$ ipython --no-banner

In [1]: import numpy as np

In [2]: from numpy import linalg as LA

In [3]: np.set_printoptions(suppress=True, linewidth=200)

In [4]: def rd(a):
   ...:     return np.round(a, 2) + 0
   ...: 

In [5]: K = np.load("test10.npy")

In [6]: K
Out[6]: 
array([[-1, -1, -1, -1],
       [-3,  2, -3,  2],
       [-1, -1, -1, -1],
       [-3,  2, -3,  2]])

In [7]: rd(np.sort(np.abs(LA.eigvals(K))))
Out[7]: array([0.  , 0.  , 3.58, 5.58])

In [8]: np.allclose(K, K.T)
Out[8]: False

In [9]: (K - K.T) / 2
Out[9]: 
array([[ 0.,  1.,  0.,  1.],
       [-1.,  0., -1.,  0.],
       [ 0.,  1.,  0.,  1.],
       [-1.,  0., -1.,  0.]])

In [10]: LA.matrix_power(K, 2)
Out[10]: 
array([[ 8, -2,  8, -2],
       [-6, 14, -6, 14],
       [ 8, -2,  8, -2],
       [-6, 14, -6, 14]])

In [11]: (K + K.T) / 2
Out[11]: 
array([[-1., -2., -1., -2.],
       [-2.,  2., -2.,  2.],
       [-1., -2., -1., -2.],
       [-2.,  2., -2.,  2.]])

In [12]: np.allclose(K @ K.T, K.T @ K)
Out[12]: False

In [13]: K @ K
Out[13]: 
array([[ 8, -2,  8, -2],
       [-6, 14, -6, 14],
       [ 8, -2,  8, -2],
       [-6, 14, -6, 14]])

In [14]: rd(np.trace(LA.pinv(K) @ K))
Out[14]: np.float64(2.0)

In [15]: LA.lstsq(K[:-1].T, K[-1])[2]
Out[15]: np.int32(2)

In [16]: np.abs(np.diag(LA.qr(K)[1])) > 1e-9
Out[16]: array([ True,  True, False, False])

In [17]: Uu, sigma, Vh = LA.svd(K)

In [18]: rd(sigma)
Out[18]: array([7.24, 2.76, 0.  , 0.  ])

In [19]: M2 = Uu[:, :2] @ np.diag(sigma[:2]) @ Vh[:2]

In [20]: rd(LA.norm(K - M2) / LA.norm(K))
Out[20]: np.float64(0.0)

In [21]: LA.matrix_rank(K, rtol=0.05)
Out[21]: np.int64(2)

In [22]: rd(np.abs(K - M2).max())
Out[22]: np.float64(0.0)

In [23]: rd(M2)
Out[23]: 
array([[-1., -1., -1., -1.],
       [-3.,  2., -3.,  2.],
       [-1., -1., -1., -1.],
       [-3.,  2., -3.,  2.]])

In [24]: rd(LA.norm(K - M2, 2)), rd(sigma[2])
Out[24]: (np.float64(0.0), np.float64(0.0))

In [25]: LA.matrix_rank(M2)
Out[25]: np.int64(2)

In [26]: rd(LA.det(M2[::-1]))
Out[26]: np.float64(0.0)

In [27]: rd(np.kron(np.eye(2, dtype=int), M2))
Out[27]: 
array([[-1., -1., -1., -1.,  0.,  0.,  0.,  0.],
       [-3.,  2., -3.,  2.,  0.,  0.,  0.,  0.],
       [-1., -1., -1., -1.,  0.,  0.,  0.,  0.],
       [-3.,  2., -3.,  2.,  0.,  0.,  0.,  0.],
       [ 0.,  0.,  0.,  0., -1., -1., -1., -1.],
       [ 0.,  0.,  0.,  0., -3.,  2., -3.,  2.],
       [ 0.,  0.,  0.,  0., -1., -1., -1., -1.],
       [ 0.,  0.,  0.,  0., -3.,  2., -3.,  2.]])

In [28]: rd(LA.det(M2.T))
Out[28]: np.float64(0.0)

In [29]: rd(np.einsum("ij,ji->", M2, M2))
Out[29]: np.float64(44.0)

In [30]: rd(np.einsum("ii->", M2))
Out[30]: np.float64(2.0)

In [31]: rd(LA.eigvals(K).sum().real)
Out[31]: np.float64(2.0)

In [32]: np.einsum("ii->", K)
Out[32]: np.int64(2)

In [33]: rd(LA.det(K[::-1]))
Out[33]: np.float64(0.0)

In [34]: rd(LA.det(K.T))
Out[34]: np.float64(0.0)

In [35]: np.einsum("ij,ji->", K, K)
Out[35]: np.int64(44)

In [36]: M = np.load("block19.npy")

In [37]: rd(M)
Out[37]: 
array([[  1.74,  44.08,  31.72, -59.67, -34.17, -46.31,  -4.29, -27.11,   3.23],
       [  0.71,  41.28,  30.6 , -55.71, -31.43, -44.5 ,  -4.41, -24.82,   2.88],
       [ -0.97,  36.54,  28.65, -48.99, -26.81, -41.34,  -4.6 , -21.  ,   2.27],
       [ -2.62,  31.59,  26.5 , -41.92, -22.03, -37.86,  -4.75, -17.07,   1.65],
       [ -5.01,  23.44,  22.64, -30.17, -14.27, -31.64,  -4.88, -10.8 ,   0.66],
       [ -5.08,  23.18,  22.5 , -29.79, -14.03, -31.43,  -4.88, -10.61,   0.63],
       [ -6.07,  19.03,  20.3 , -23.74, -10.18, -27.92,  -4.85,  -7.57,   0.15],
       [ -6.75,  15.42,  18.21, -18.45,  -6.92, -24.59,  -4.76,  -5.05,  -0.25],
       [ -6.92,  14.24,  17.47, -16.71,  -5.88, -23.43,  -4.71,  -4.26,  -0.37],
       [ -7.09,  12.69,  16.46, -14.42,  -4.54, -21.84,  -4.62,  -3.25,  -0.53],
       [ -7.21,  10.92,  15.22, -11.8 ,  -3.04, -19.91,  -4.49,  -2.14,  -0.7 ],
       [ -7.23,   9.76,  14.34, -10.08,  -2.1 , -18.56,  -4.38,  -1.46,  -0.8 ],
       [ -5.81,   3.82,   8.4 ,  -1.46,   1.85,  -9.75,  -3.17,   1.11,  -1.08],
       [ -4.93,   2.79,   6.75,  -0.15,   2.11,  -7.49,  -2.68,   1.18,  -1.01],
       [ -4.79,   2.66,   6.52,  -0.01,   2.11,  -7.18,  -2.6 ,   1.16,  -1.  ],
       [ -4.34,   2.31,   5.8 ,   0.36,   2.09,  -6.24,  -2.36,   1.1 ,  -0.94],
       [ -3.94,   2.04,   5.22,   0.6 ,   2.01,  -5.49,  -2.16,   1.02,  -0.88],
       [ -3.06,   1.56,   4.01,   0.86,   1.74,  -4.01,  -1.71,   0.77,  -0.74],
       [ -0.85,   0.55,   1.17,   0.47,   0.55,  -1.  ,  -0.52,   0.11,  -0.25],
       [ -0.61,   0.42,   0.86,   0.36,   0.4 ,  -0.72,  -0.38,   0.06,  -0.19],
       [  0.03,  -0.02,  -0.04,  -0.02,  -0.02,   0.03,   0.02,   0.  ,   0.01],
       [  0.43,  -0.43,  -0.7 ,  -0.32,  -0.29,   0.51,   0.31,   0.05,   0.16],
       [  0.96,  -1.42,  -1.84,  -0.81,  -0.59,   1.19,   0.8 ,   0.44,   0.42],
       [  1.02,  -1.62,  -2.02,  -0.88,  -0.62,   1.27,   0.87,   0.55,   0.46],
       [  1.03,  -1.67,  -2.07,  -0.9 ,  -0.62,   1.3 ,   0.89,   0.58,   0.47],
       [  1.15,  -2.84,  -2.95,  -1.14,  -0.57,   1.64,   1.24,   1.33,   0.66],
       [  1.14,  -3.12,  -3.14,  -1.16,  -0.52,   1.69,   1.3 ,   1.53,   0.7 ],
       [  0.35,  -6.91,  -4.9 ,  -0.81,   0.78,   1.9 ,   1.83,   4.63,   0.98],
       [ -1.11, -10.81,  -6.13,   0.34,   2.8 ,   1.71,   2.02,   8.16,   1.08],
       [ -1.59, -11.91,  -6.42,   0.76,   3.44,   1.63,   2.05,   9.19,   1.09],
       [ -3.39, -15.79,  -7.34,   2.43,   5.86,   1.3 ,   2.06,  12.88,   1.06],
       [ -5.41, -19.8 ,  -8.15,   4.41,   8.55,   0.92,   1.98,  16.78,   0.98],
       [ -5.66, -20.28,  -8.25,   4.67,   8.88,   0.87,   1.97,  17.25,   0.97],
       [ -8.06, -24.79,  -9.05,   7.15,  12.09,   0.42,   1.8 ,  21.7 ,   0.82],
       [-19.73, -45.22, -12.02,  20.2 ,  27.77,  -1.61,   0.58,  42.19,  -0.21],
       [-24.29, -52.88, -12.98,  25.57,  33.95,  -2.33,   0.  ,  49.95,  -0.68],
       [-27.51, -58.24, -13.63,  29.43,  38.34,  -2.81,  -0.43,  55.39,  -1.04],
       [-47.68, -91.06, -17.27,  54.48,  66.02,  -5.49,  -3.34,  88.9 ,  -3.45],
       [-51.55, -97.27, -17.92,  59.42,  71.37,  -5.95,  -3.93,  95.26,  -3.94]])

In [38]: x0 = np.array([-2, 1, -2, 1, 4, -3, -2, 0, -5])

In [39]: h1 = np.maximum(M @ x0, 0)

In [40]: rd(np.tanh(M @ x0))
Out[40]: 
array([-1.  , -1.  , -1.  , -1.  ,  0.98,  1.  ,  1.  ,  1.  ,  1.  ,  1.  ,  1.  ,  1.  ,  1.  ,  1.  ,  1.  ,  1.  ,  1.  ,  1.  ,  1.  ,  1.  , -0.28, -1.  , -1.  , -1.  , -1.  , -1.  , -1.  ,
       -1.  ,  0.56,  1.  ,  1.  ,  1.  ,  1.  ,  1.  ,  1.  ,  1.  ,  1.  ,  1.  ,  1.  ])

In [41]: M2 = M / LA.norm(M, axis=1, keepdims=True)

In [42]: gram = M2 @ M2.T

In [43]: rd(LA.norm(M2, axis=1))
Out[43]: array([1., 1., 1., 1., 1., 1., 1., 1., 1., 1., 1., 1., 1., 1., 1., 1., 1., 1., 1., 1., 1., 1., 1., 1., 1., 1., 1., 1., 1., 1., 1., 1., 1., 1., 1., 1., 1., 1., 1.])

In [44]: rd(np.degrees(np.arccos(np.clip(gram[25, 38], -1, 1))))
Out[44]: np.float64(72.22)

In [45]: C = M[[16, 31]].astype(float)

In [46]: for _ in range(3):
    ...:     idx = LA.norm(M[:, None] - C, axis=-1).argmin(axis=1)
    ...:     C = np.array([M[idx == j].mean(axis=0) for j in range(2)])
    ...: 

In [47]: idx
Out[47]: array([0, 0, 0, 0, 0, 0, 0, 0, 0, 0, 0, 0, 0, 0, 0, 0, 0, 0, 0, 0, 0, 0, 0, 0, 0, 0, 0, 0, 0, 0, 0, 0, 0, 1, 1, 1, 1, 1, 1])

In [48]: rd(C[1] - C[0])
Out[48]: array([-27.02, -67.69, -21.37,  43.43,  45.7 ,   9.02,   0.75,  60.57,  -1.77])

In [49]: np.bincount(idx)
Out[49]: array([33,  6])

In [50]: u, g = M[4], M[36]

In [51]: rd(u @ g)
Out[51]: np.float64(-3478.55)

In [52]: rd(u @ u)
Out[52]: np.float64(3342.88)

In [53]: pr = (u @ g) / (u @ u) * u

In [54]: rd((g - pr) @ u)
Out[54]: np.float64(0.0)

In [55]: M2 = np.array([[3, 1], [2, 1]])

In [56]: F = np.tile(M2, (2, 2))

In [57]: F
Out[57]: 
array([[3, 1, 3, 1],
       [2, 1, 2, 1],
       [3, 1, 3, 1],
       [2, 1, 2, 1]])

In [58]: gram = F.T @ F

In [59]: LA.matrix_rank(gram)
Out[59]: np.int64(2)

In [60]: gram
Out[60]: 
array([[26, 10, 26, 10],
       [10,  4, 10,  4],
       [26, 10, 26, 10],
       [10,  4, 10,  4]])

In [61]: np.allclose(gram, gram.T)
Out[61]: True

In [62]: x0 = np.array([1, 1, -8, -9])

In [63]: h1 = np.maximum(gram @ x0, 0)

In [64]: np.flatnonzero(h1 > 1e-9)
Out[64]: array([], dtype=int64)

In [65]: gram * (h1 > 1e-9)[:, None]
Out[65]: 
array([[0, 0, 0, 0],
       [0, 0, 0, 0],
       [0, 0, 0, 0],
       [0, 0, 0, 0]])

In [66]: np.tanh(gram @ x0)
Out[66]: array([-1., -1., -1., -1.])
